In [1]: import numpy as np

In [2]: from numpy import linalg as LA

In [3]: np.set_printoptions(precision=3, suppress=True, linewidth=100, floatmode="fixed")

In [4]: W2 = np.sign(np.array([[0, 0, 3, 1], [1, 1, 0, 0], [2, 0, 2, 2], [3, 2, 2, 1]]))

In [5]: A2 = (np.tril(W2, -1) + np.eye(4)) @ (np.triu(W2, 1) + np.eye(4))

In [6]: w = np.array([2, 5, 3, 4])

In [7]: mat = np.rint(A2 * w @ LA.inv(A2)) + 0

In [8]: mat
Out[8]: 
array([[ 2.000, -1.000,  0.000,  1.000],
       [-3.000,  4.000,  0.000,  1.000],
       [ 0.000, -2.000,  2.000,  2.000],
       [-1.000, -1.000, -2.000,  6.000]])

In [9]: round(float(LA.det(mat.T)), 3)
Out[9]: 120.0

In [10]: LA.eigvals(mat)
Out[10]: array([2.000, 5.000, 3.000, 4.000])

In [11]: np.kron(np.eye(2, dtype=int), mat)
Out[11]: 
array([[ 2.000, -1.000,  0.000,  1.000,  0.000, -0.000,  0.000,  0.000],
       [-3.000,  4.000,  0.000,  1.000, -0.000,  0.000,  0.000,  0.000],
       [ 0.000, -2.000,  2.000,  2.000,  0.000, -0.000,  0.000,  0.000],
       [-1.000, -1.000, -2.000,  6.000, -0.000, -0.000, -0.000,  0.000],
       [ 0.000, -0.000,  0.000,  0.000,  2.000, -1.000,  0.000,  1.000],
       [-0.000,  0.000,  0.000,  0.000, -3.000,  4.000,  0.000,  1.000],
       [ 0.000, -0.000,  0.000,  0.000,  0.000, -2.000,  2.000,  2.000],
       [-0.000, -0.000, -0.000,  0.000, -1.000, -1.000, -2.000,  6.000]])

In [12]: round(LA.eigvals(mat).sum().real, 3)
Out[12]: np.float64(14.0)

In [13]: np.einsum("ij,ji->", mat, mat)
Out[13]: np.float64(54.0)

In [14]: q, vecs = LA.qr(mat[:, :2])[0], LA.qr(mat[:, 2:])[0]

In [15]: sig = LA.svd(q.T @ vecs, compute_uv=False)

In [16]: np.round(LA.norm(q @ q.T - vecs @ vecs.T, 2), 3)
Out[16]: np.float64(0.983)

In [17]: rng = np.random.default_rng(3174)

In [18]: labels = rng.permutation(4)

In [19]: labels
Out[19]: array([2, 1, 3, 0])

In [20]: A2 = mat[labels][:, labels]

In [21]: np.trace(A2)
Out[21]: np.float64(14.0)

In [22]: np.diag(A2)
Out[22]: array([2.000, 4.000, 6.000, 2.000])

In [23]: A2
Out[23]: 
array([[ 2.000, -2.000,  2.000,  0.000],
       [ 0.000,  4.000,  1.000, -3.000],
       [-2.000, -1.000,  6.000, -1.000],
       [ 0.000, -1.000,  1.000,  2.000]])

In [24]: A2 = np.array([[9, 3, 5], [6, 8, 0], [5, 8, 1]])

In [25]: A = A2 - A2.T

In [26]: A
Out[26]: 
array([[ 0, -3,  0],
       [ 3,  0, -8],
       [ 0,  8,  0]])

In [27]: round(float(LA.norm(A[1] - A[2])), 3)
Out[27]: 11.705

In [28]: LA.norm(A, axis=0)
Out[28]: array([3.000, 8.544, 8.000])

In [29]: round(LA.norm(A, "nuc"), 3)
Out[29]: np.float64(17.088)

In [30]: round(float(LA.norm(A, 2)), 3)
Out[30]: 8.544

In [31]: LA.norm(A, axis=1)
Out[31]: array([3.000, 8.544, 8.000])

In [32]: round(float(LA.norm(A) ** 2 / LA.norm(A, 2) ** 2), 3)
Out[32]: 2.0

In [33]: vec = np.array([2, 0, 5])

In [34]: LA.svd(A, compute_uv=False)
Out[34]: array([8.544, 8.544, 0.000])

In [35]: vec @ A @ vec
Out[35]: np.int64(0)

In [36]: np.round(LA.det(A), 3)
Out[36]: np.float64(0.0)

In [37]: q = LA.solve(np.eye(3) - A, np.eye(3) + A)

In [38]: np.round(q @ q.T, 3) + 0
Out[38]: 
array([[1.000, 0.000, 0.000],
       [0.000, 1.000, 0.000],
       [0.000, 0.000, 1.000]])

In [39]: A.sum(axis=0)
Out[39]: array([ 3,  5, -8])

In [40]: LA.svd(A, compute_uv=False)
Out[40]: array([8.544, 8.544, 0.000])

In [41]: A.sum(axis=1)
Out[41]: array([-3, -5,  8])

In [42]: A.mean(axis=0)
Out[42]: array([ 1.000,  1.667, -2.667])

In [43]: LA.lstsq(A[:-1].T, A[-1])[2]
Out[43]: np.int32(2)

In [44]: np.abs(np.diag(LA.qr(A)[1])) > 1e-9
Out[44]: array([ True,  True, False])

In [45]: np.allclose(A[:-1].T @ LA.lstsq(A[:-1].T, A[-1])[0], A[-1])
Out[45]: True

In [46]: np.unique(A.round(6), axis=0).shape
Out[46]: (3, 3)

In [47]: A2 = np.array([[4, 3], [5, 0], [2, 2]])

In [48]: W2 = np.array([[6, 8, 5], [7, 5, 0]])

In [49]: E = A2 @ W2

In [50]: E
Out[50]: 
array([[45, 47, 20],
       [30, 40, 25],
       [26, 26, 10]])

In [51]: A2 = E + rng.integers(-2, 3, (3, 2)) @ rng.integers(-2, 3, (2, 3))

In [52]: A2
Out[52]: 
array([[49, 46, 19],
       [24, 42, 27],
       [30, 25,  9]])

In [53]: A2 - E
Out[53]: 
array([[ 4, -1, -1],
       [-6,  2,  2],
       [ 4, -1, -1]])

In [54]: gram = E.T @ E

In [55]: (E @ E.T).shape
Out[55]: (3, 3)

In [56]: np.diag(gram)
Out[56]: array([3601, 4485, 1125])

In [57]: LA.matrix_rank(gram)
Out[57]: np.int64(2)

In [58]: U, sig, VT = LA.svd(E)

In [59]: vecs = VT[:(sig > 1e-8).sum()]

In [60]: vec = E[1] + 4 * E[2] + rng.integers(2) * np.eye(3)[1]

In [61]: vec
Out[61]: array([134.000, 145.000,  65.000])

In [62]: np.allclose(vecs.T @ vecs @ vec, vec)
Out[62]: False

In [63]: np.diag(vecs.T @ vecs)
Out[63]: array([0.753, 0.515, 0.732])

In [64]: A2 = np.array([[0, 3, 0, 2], [3, 0, 2, 1], [3, 1, 1, 0], [1, 0, 0, 1]])

In [65]: A2[-1] = A2[0]

In [66]: W0 = A2 + 0.1 * np.eye(4)

In [67]: W0
Out[67]: 
array([[0.100, 3.000, 0.000, 2.000],
       [3.000, 0.100, 2.000, 1.000],
       [3.000, 1.000, 1.100, 0.000],
       [0.000, 3.000, 0.000, 2.100]])

In [68]: labels = rng.permutation(4)

In [69]: labels
Out[69]: array([0, 3, 2, 1])

In [70]: A2 = W0[labels][:, labels]

In [71]: np.allclose(A2, W0)
Out[71]: False

In [72]: round(np.trace(A2), 3)
Out[72]: np.float64(3.4)

In [73]: np.sort(np.abs(LA.eigvals(A2)))
Out[73]: array([0.075, 0.100, 2.050, 5.424])

In [74]: A2 = A + rng.integers(-2, 3, (3, 2)) @ rng.integers(-2, 3, (2, 3))

In [75]: A2
Out[75]: 
array([[  2,  -2,   0],
       [  1,   2, -11],
       [  4,   8,   2]])

In [76]: LA.matrix_rank(A2 - A, tol=1e-8)
Out[76]: np.int64(2)

In [77]: A2 = W0 + rng.integers(-2, 3, (4, 3)) @ rng.integers(-2, 3, (3, 4))

In [78]: A2
Out[78]: 
array([[ 0.100,  6.000, -1.000,  0.000],
       [ 3.000,  0.100,  2.000,  1.000],
       [ 3.000, -3.000,  3.100,  5.000],
       [ 6.000,  2.000, -3.000, -2.900]])

In [79]: np.round(LA.svd(A2 - W0, compute_uv=False), 3) + 0
Out[79]: array([9.688, 5.959, 0.791, 0.000])

In [80]: round(LA.det(A2), 3)
Out[80]: np.float64(-430.35)

In [81]: (A2 - A2.T) / 2
Out[81]: 
array([[ 0.000,  1.500, -2.000, -3.000],
       [-1.500,  0.000,  2.500, -0.500],
       [ 2.000, -2.500,  0.000,  4.000],
       [ 3.000,  0.500, -4.000,  0.000]])

In [82]: round(float(np.abs(LA.eigvals(A2)).max()), 3)
Out[82]: 5.47

In [83]: np.sort(np.abs(LA.eigvals(A2)))
Out[83]: array([4.148, 4.355, 4.355, 5.470])

In [84]: np.allclose(A2, A2.T)
Out[84]: False

In [85]: X = np.loadtxt("data.csv", delimiter=",")

In [86]: X
Out[86]: 
array([[1.000, 2.000, 2.000, 3.000, 2.000, 2.000],
       [0.000, 0.000, 0.000, 0.000, 0.000, 0.000],
       [7.000, 6.000, 5.000, 5.000, 5.000, 3.000],
       [3.000, 2.000, 4.000, 3.000, 2.000, 2.000],
       [3.000, 2.000, 4.000, 3.000, 2.000, 2.000],
       [0.000, 0.000, 0.000, 0.000, 0.000, 0.000],
       [2.000, 0.000, 2.000, 0.000, 0.000, 0.000],
       [1.000, 3.000, 1.000, 2.000, 0.000, 1.000],
       [2.000, 3.000, 3.000, 5.000, 2.000, 2.000],
       [1.000, 3.000, 1.000, 2.000, 0.000, 1.000],
       [3.000, 6.000, 4.000, 5.000, 0.000, 2.000],
       [2.000, 4.000, 2.000, 4.000, 0.000, 1.000],
       [2.000, 3.000, 3.000, 3.000, 0.000, 1.000],
       [2.000, 3.000, 3.000, 3.000, 0.000, 1.000],
       [3.000, 6.000, 4.000, 5.000, 0.000, 2.000],
       [1.000, 2.000, 2.000, 3.000, 2.000, 2.000],
       [0.000, 0.000, 0.000, 0.000, 0.000, 0.000],
       [1.000, 3.000, 1.000, 2.000, 0.000, 1.000],
       [4.000, 3.000, 2.000, 3.000, 5.000, 2.000],
       [3.000, 6.000, 4.000, 5.000, 0.000, 2.000],
       [2.000, 3.000, 3.000, 5.000, 2.000, 2.000],
       [2.000, 0.000, 2.000, 0.000, 0.000, 0.000],
       [4.000, 5.000, 5.000, 5.000, 2.000, 3.000],
       [7.000, 4.000, 5.000, 3.000, 3.000, 1.000],
       [2.000, 0.000, 2.000, 0.000, 0.000, 0.000],
       [0.000, 0.000, 0.000, 0.000, 0.000, 0.000],
       [4.000, 3.000, 2.000, 3.000, 5.000, 2.000],
       [3.000, 4.000, 4.000, 5.000, 0.000, 1.000],
       [3.000, 4.000, 4.000, 5.000, 0.000, 1.000],
       [1.000, 1.000, 1.000, 2.000, 0.000, 0.000],
       [3.000, 6.000, 4.000, 5.000, 0.000, 2.000],
       [5.000, 4.000, 3.000, 3.000, 3.000, 1.000],
       [1.000, 1.000, 1.000, 2.000, 0.000, 0.000]])

In [87]: U, sig, VT = LA.svd(W0)

In [88]: sig
Out[88]: array([5.563, 4.416, 1.089, 0.003])

In [89]: A2 = U[:, :3] @ np.diag(sig[:3]) @ VT[:3]

In [90]: round(float(LA.norm(W0 - A2, 2)), 3), np.round(sig[3], 3)
Out[90]: (0.003, np.float64(0.003))

In [91]: round(LA.norm(W0 - A2) / LA.norm(W0), 3)
Out[91]: np.float64(0.0)

In [92]: LA.matrix_rank(A2)
Out[92]: np.int64(3)

In [93]: feats = np.load("case9.npy")

In [94]: feats
Out[94]: 
array([[  9,  -1,  -1,   2,   1],
       [ -1, -30,   0,  -2,   2],
       [ -1,   0,   1,  -2,  -2],
       [  2,   1,  -1,   9,   2],
       [  1,   2,   2,   0,  -9]])

In [95]: LA.matrix_rank(feats, rtol=0.1)
Out[95]: np.int64(4)

In [96]: round(np.log10(LA.cond(feats)))
Out[96]: 2

In [97]: np.argsort(-LA.norm(feats, axis=0).round(6), kind="stable")[:3]
Out[97]: array([1, 4, 3])

In [98]: U, sig, VT = LA.svd(feats)

In [99]: sig
Out[99]: array([30.320, 11.885,  9.099,  6.676,  0.350])

In [100]: A2 = U[:, :4] @ np.diag(sig[:4]) @ VT[:4]

In [101]: LA.matrix_rank(A2)
Out[101]: np.int64(4)

In [102]: w, vecs = LA.eig(feats)

In [103]: w
Out[103]: array([-30.175,  -8.448,  11.313,   6.926,   0.383])
